In [1]: import numpy as np

In [2]: import numpy.linalg as la

In [3]: np.set_printoptions(precision=3, suppress=True, linewidth=100)

In [4]: K = np.load("a.npy")

In [5]: K
Out[5]: 
array([[1, 2, 0, 0, 0],
       [2, 4, 0, 1, 3],
       [3, 1, 5, 3, 0],
       [2, 4, 1, 1, 3],
       [3, 4, 0, 0, 1]])

In [6]: M2 = K / la.norm(K, axis=1, keepdims=True)

In [7]: G = M2 @ M2.T

In [8]: (np.abs(G) > 0.9).astype(int)
Out[8]: 
array([[1, 0, 0, 0, 1],
       [0, 1, 0, 1, 0],
       [0, 0, 1, 0, 0],
       [0, 1, 0, 1, 0],
       [1, 0, 0, 0, 1]])

In [9]: np.argwhere(np.triu(np.abs(G) > 0.95, 1))
Out[9]: 
array([[0, 4],
       [1, 3]])

In [10]: (G - 2 * np.eye(5)).round(6).argmax(axis=1)
Out[10]: array([4, 3, 3, 1, 0])

In [11]: left, sv = la.svd(K)
Traceback (most recent call last):
  Cell In[11], line 1
    left, sv = la.svd(K)
ValueError: too many values to unpack (expected 2)


In [12]: left, sv, VT = la.svd(K, full_matrices=False)

In [13]: sv
Out[13]: array([9.941, 5.658, 2.183, 0.508, 0.369])

In [14]: np.round(np.sqrt((sv ** 2).sum()), 3), round(float(la.norm(K)), 3)
Out[14]: (np.float64(11.662), 11.662)

In [15]: np.round(VT @ VT.T, 3) + 0
Out[15]: 
array([[1., 0., 0., 0., 0.],
       [0., 1., 0., 0., 0.],
       [0., 0., 1., 0., 0.],
       [0., 0., 0., 1., 0.],
       [0., 0., 0., 0., 1.]])

In [16]: np.abs(VT[0])
Out[16]: array([0.503, 0.696, 0.27 , 0.236, 0.366])

In [17]: (sv > 1e-8).sum()
Out[17]: np.int64(5)

In [18]: np.cumsum(sv ** 2) / np.sum(sv ** 2)
Out[18]: array([0.727, 0.962, 0.997, 0.999, 1.   ])

In [19]: X = np.loadtxt("out9.csv", delimiter=",")

In [20]: X
Out[20]: 
array([[-1., -1.,  1.,  1.,  2.,  2.],
       [ 1., -2.,  1.,  0.,  2.,  4.],
       [ 3., -4.,  3.,  2.,  1.,  5.],
       [ 5., -5.,  3.,  1., -1.,  5.],
       [ 5., -3.,  1.,  3.,  1.,  5.],
       [ 6., -3.,  2.,  2., -1.,  4.],
       [ 4., -3.,  4.,  4.,  0.,  6.],
       [ 4., -2.,  3.,  6., -2.,  8.],
       [ 4., -3.,  5.,  7.,  0.,  7.],
       [ 6., -4.,  5.,  7.,  1.,  9.]])

In [21]: x = np.array([1, 1, 2, 2, 1, 0])

In [22]: target = X @ x

In [23]: np.round(la.pinv(X) @ X, 3) + 0
Out[23]: 
array([[1., 0., 0., 0., 0., 0.],
       [0., 1., 0., 0., 0., 0.],
       [0., 0., 1., 0., 0., 0.],
       [0., 0., 0., 1., 0., 0.],
       [0., 0., 0., 0., 1., 0.],
       [0., 0., 0., 0., 0., 1.]])

In [24]: rng = np.random.default_rng(2929)

In [25]: target = target + 0.02 * rng.normal(size=10)

In [26]: target
Out[26]: array([ 4.036,  2.996,  9.981,  7.018, 11.031, 10.028, 16.977, 18.02 , 25.004, 27.014])

In [27]: b, *_ = la.lstsq(X, target)

In [28]: np.round(X.T @ (target - X @ b), 3) + 0
Out[28]: array([0., 0., 0., 0., 0., 0.])

In [29]: round(la.norm(target - X @ b), 3)
Out[29]: np.float64(0.049)

In [30]: b
Out[30]: array([ 0.997,  0.984,  1.978,  2.013,  0.999, -0.002])

In [31]: b.round()
Out[31]: array([ 1.,  1.,  2.,  2.,  1., -0.])

In [32]: w1 = np.array([[2, -3, -3, 2, 2, -1],
    ...:     [-1, 2, -2, -2, 1, 3],
    ...:     [0, -3, 1, -3, -3, -1],
    ...:     [-2, -1, 1, -2, 2, -3],
    ...:     [-2, 3, -3, -1, 2, 1],
    ...:     [-1, 0, 1, 2, -1, 2]])

In [33]: b = np.array([1, 2, 1, 2, -1, -1])

In [34]: hid = np.maximum(X @ w1 + b, 0)

In [35]: (hid > 0).mean(axis=0)
Out[35]: array([0.3, 0.1, 0.8, 0.9, 0.1, 0.1])

In [36]: la.matrix_rank(hid)
Out[36]: np.int64(6)

In [37]: Z = np.array([[9, 3, 8], [3, 3, 7], [8, 9, 7], [5, 8, 5], [4, 9, 4], [6, 4, 2]])

In [38]: w1 @ Z
Out[38]: 
array([[ -3,   0, -10],
       [ -7, -10,  -8],
       [-34, -55, -43],
       [-33, -10, -24],
       [-24, -10, -11],
       [ 17,  21,   9]])

In [39]: (hid @ Z).round(6).argmax(axis=1)
Out[39]: array([2, 1, 1, 1, 1, 0, 1, 1, 1, 1])

In [40]: X.ravel(order="F")
Out[40]: 
array([-1.,  1.,  3.,  5.,  5.,  6.,  4.,  4.,  4.,  6., -1., -2., -4., -5., -3., -3., -3., -2.,
       -3., -4.,  1.,  1.,  3.,  3.,  1.,  2.,  4.,  3.,  5.,  5.,  1.,  0.,  2.,  1.,  3.,  2.,
        4.,  6.,  7.,  7.,  2.,  2.,  1., -1.,  1., -1.,  0., -2.,  0.,  1.,  2.,  4.,  5.,  5.,
        5.,  4.,  6.,  8.,  7.,  9.])

In [41]: X.reshape(-1, 2)
Out[41]: 
array([[-1., -1.],
       [ 1.,  1.],
       [ 2.,  2.],
       [ 1., -2.],
       [ 1.,  0.],
       [ 2.,  4.],
       [ 3., -4.],
       [ 3.,  2.],
       [ 1.,  5.],
       [ 5., -5.],
       [ 3.,  1.],
       [-1.,  5.],
       [ 5., -3.],
       [ 1.,  3.],
       [ 1.,  5.],
       [ 6., -3.],
       [ 2.,  2.],
       [-1.,  4.],
       [ 4., -3.],
       [ 4.,  4.],
       [ 0.,  6.],
       [ 4., -2.],
       [ 3.,  6.],
       [-2.,  8.],
       [ 4., -3.],
       [ 5.,  7.],
       [ 0.,  7.],
       [ 6., -4.],
       [ 5.,  7.],
       [ 1.,  9.]])

In [42]: blk = X.reshape(10, 2, -1)

In [43]: np.einsum("ihd,jhd->hij", blk, blk).shape
Out[43]: (2, 10, 10)

In [44]: blk.shape
Out[44]: (10, 2, 3)

In [45]: np.swapaxes(blk, 1, 2)[9]
Out[45]: 
array([[ 6.,  7.],
       [-4.,  1.],
       [ 5.,  9.]])

In [46]: blk.sum(axis=1)
Out[46]: 
array([[ 0.,  1.,  3.],
       [ 1.,  0.,  5.],
       [ 5., -3.,  8.],
       [ 6., -6.,  8.],
       [ 8., -2.,  6.],
       [ 8., -4.,  6.],
       [ 8., -3., 10.],
       [10., -4., 11.],
       [11., -3., 12.],
       [13., -3., 14.]])

In [47]: u = np.array([-1, 1, -1])

In [48]: np.polyval(u, X[1])
Out[48]: array([ -1.,  -7.,  -1.,  -1.,  -3., -13.])

In [49]: np.convolve(X[1], u)
Out[49]: array([-1.,  3., -4.,  3., -3., -2.,  2., -4.])

In [50]: np.cross(X[1, :3], X[5, :3])
Out[50]: array([-1.,  4.,  9.])

In [51]: blk = np.stack([X, -2 * X, X[::-1]])

In [52]: la.matrix_rank(blk)
Out[52]: array([6, 6, 6])

In [53]: blk.sum(axis=0)
Out[53]: 
array([[ 7., -3.,  4.,  6., -1.,  7.],
       [ 3., -1.,  4.,  7., -2.,  3.],
       [ 1.,  2.,  0.,  4., -3.,  3.],
       [-1.,  2.,  1.,  3.,  1.,  1.],
       [ 1.,  0.,  1., -1., -2., -1.],
       [-1.,  0., -1.,  1.,  2.,  1.],
       [ 1., -2., -1., -3., -1., -1.],
       [-1., -2.,  0., -4.,  3., -3.],
       [-3.,  1., -4., -7.,  2., -3.],
       [-7.,  3., -4., -6.,  1., -7.]])

In [54]: np.einsum("bij,cij->bc", blk, blk)
Out[54]: 
array([[  910., -1820.,   598.],
       [-1820.,  3640., -1196.],
       [  598., -1196.,   910.]])

In [55]: F = np.array([[0.7, 0.5, -0.7],
    ...:     [2.0, 1.8, 0.5],
    ...:     [0.5, 1.1, 0.2],
    ...:     [-1.0, -1.7, -1.0],
    ...:     [-1.2, -1.8, -0.1],
    ...:     [0.8, -1.6, 0.9],
    ...:     [0.5, 1.0, -1.0],
    ...:     [0.8, 3.7, 0.4],
    ...:     [-0.1, 1.4, 0.4],
    ...:     [0.6, -1.7, -1.6],
    ...:     [-1.6, -1.5, -0.2],
    ...:     [0.3, 0.8, 0.0],
    ...:     [-0.2, 0.5, -0.2],
    ...:     [1.5, 0.2, -0.6],
    ...:     [-0.9, 0.3, -0.1],
    ...:     [-0.8, -1.0, -0.5]])

In [56]: F[2] *= 10

In [57]: F
Out[57]: 
array([[ 0.7,  0.5, -0.7],
       [ 2. ,  1.8,  0.5],
       [ 5. , 11. ,  2. ],
       [-1. , -1.7, -1. ],
       [-1.2, -1.8, -0.1],
       [ 0.8, -1.6,  0.9],
       [ 0.5,  1. , -1. ],
       [ 0.8,  3.7,  0.4],
       [-0.1,  1.4,  0.4],
       [ 0.6, -1.7, -1.6],
       [-1.6, -1.5, -0.2],
       [ 0.3,  0.8,  0. ],
       [-0.2,  0.5, -0.2],
       [ 1.5,  0.2, -0.6],
       [-0.9,  0.3, -0.1],
       [-0.8, -1. , -0.5]])

In [58]: x = np.array([0, 2, 1])

In [59]: target = F @ x

In [60]: np.round(la.pinv(F) @ F, 3) + 0
Out[60]: 
array([[1., 0., 0.],
       [0., 1., 0.],
       [0., 0., 1.]])

In [61]: try:
    ...:     la.solve(F, target)
    ...: except la.LinAlgError as e:
    ...:     print(e)
    ...: 
Last 2 dimensions of the array must be square

In [62]: np.round(la.lstsq(F, target)[0], 3) + 0
Out[62]: array([0., 2., 1.])

In [63]: target = target + 0.02 * rng.normal(size=16)

In [64]: target
Out[64]: 
array([ 0.299,  4.11 , 24.042, -4.398, -3.752, -2.31 ,  0.973,  7.827,  3.179, -5.007, -3.215,
        1.591,  0.824, -0.159,  0.497, -2.482])

In [65]: b, *_ = la.lstsq(F, target)

In [66]: b
Out[66]: array([0.006, 2.002, 0.997])

In [67]: b.round()
Out[67]: array([0., 2., 1.])

In [68]: D = la.norm(F[:, None] - F[None], axis=-1)

In [69]: D[:5, :5]
Out[69]: 
array([[ 0.   ,  2.195, 11.663,  2.796,  3.043],
       [ 2.195,  0.   ,  9.792,  4.848,  4.854],
       [11.663,  9.792,  0.   , 14.363, 14.377],
       [ 2.796,  4.848, 14.363,  0.   ,  0.927],
       [ 3.043,  4.854, 14.377,  0.927,  0.   ]])

In [70]: D[0]
Out[70]: 
array([ 0.   ,  2.195, 11.663,  2.796,  3.043,  2.642,  0.616,  3.385,  1.631,  2.379,  3.089,
        0.86 ,  1.03 ,  0.86 ,  1.72 ,  2.131])

In [71]: (D + 1e9 * np.eye(16)).round(6).argmin(axis=1)
Out[71]: array([ 6, 13,  7, 15, 10, 15,  0,  1, 11,  3,  4, 12, 11,  0, 12,  3])

In [72]: np.flatnonzero(D[0] < D.mean() / 2)
Out[72]: array([ 0,  6,  8, 11, 12, 13, 14])

In [73]: D[0].round(6).argsort(kind="stable")[:4]
Out[73]: array([ 0,  6, 11, 13])

In [74]: D.mean(axis=1).argmax()
Out[74]: np.int64(2)

In [75]: np.unravel_index(D.round(6).argmax(), D.shape)
Out[75]: (np.int64(2), np.int64(4))

In [76]: mat = np.load("block7.npy")

In [77]: mat
Out[77]: 
array([[0., 1.],
       [1., 0.]])

In [78]: w, V = la.eigh(mat)

In [79]: x = np.array([0, 1])

In [80]: x @ mat @ x
Out[80]: np.float64(0.0)

In [81]: V * np.maximum(w, 0) @ V.T
Out[81]: 
array([[0.5, 0.5],
       [0.5, 0.5]])

In [82]: np.abs(mat).sum(axis=1).max(), np.abs(w).max()
Out[82]: (np.float64(1.0), np.float64(1.0))

In [83]: la.eigvalsh(mat[1:, 1:])
Out[83]: array([0.])

In [84]: A = np.vander(np.arange(5) - 1, 4, increasing=True)

In [85]: A
Out[85]: 
array([[ 1, -1,  1, -1],
       [ 1,  0,  0,  0],
       [ 1,  1,  1,  1],
       [ 1,  2,  4,  8],
       [ 1,  3,  9, 27]])

In [86]: x = np.array([-5, -2, 2, -4])

In [87]: target = A @ x

In [88]: target
Out[88]: array([   3,   -5,   -9,  -33, -101])

In [89]: target = target + 0.1 * rng.normal(size=5)

In [90]: target
Out[90]: array([   2.812,   -4.798,   -8.936,  -33.071, -101.138])

In [91]: b, *_ = la.lstsq(A, target)

In [92]: round(la.norm(target - A @ b), 3)
Out[92]: np.float64(0.055)

In [93]: [round(float(la.norm(la.solve(A.T @ A + lam * np.eye(4), A.T @ target))), 2) for lam in (0, 1, 10, 100)]
Out[93]: [6.76, 4.48, 3.58, 3.2]
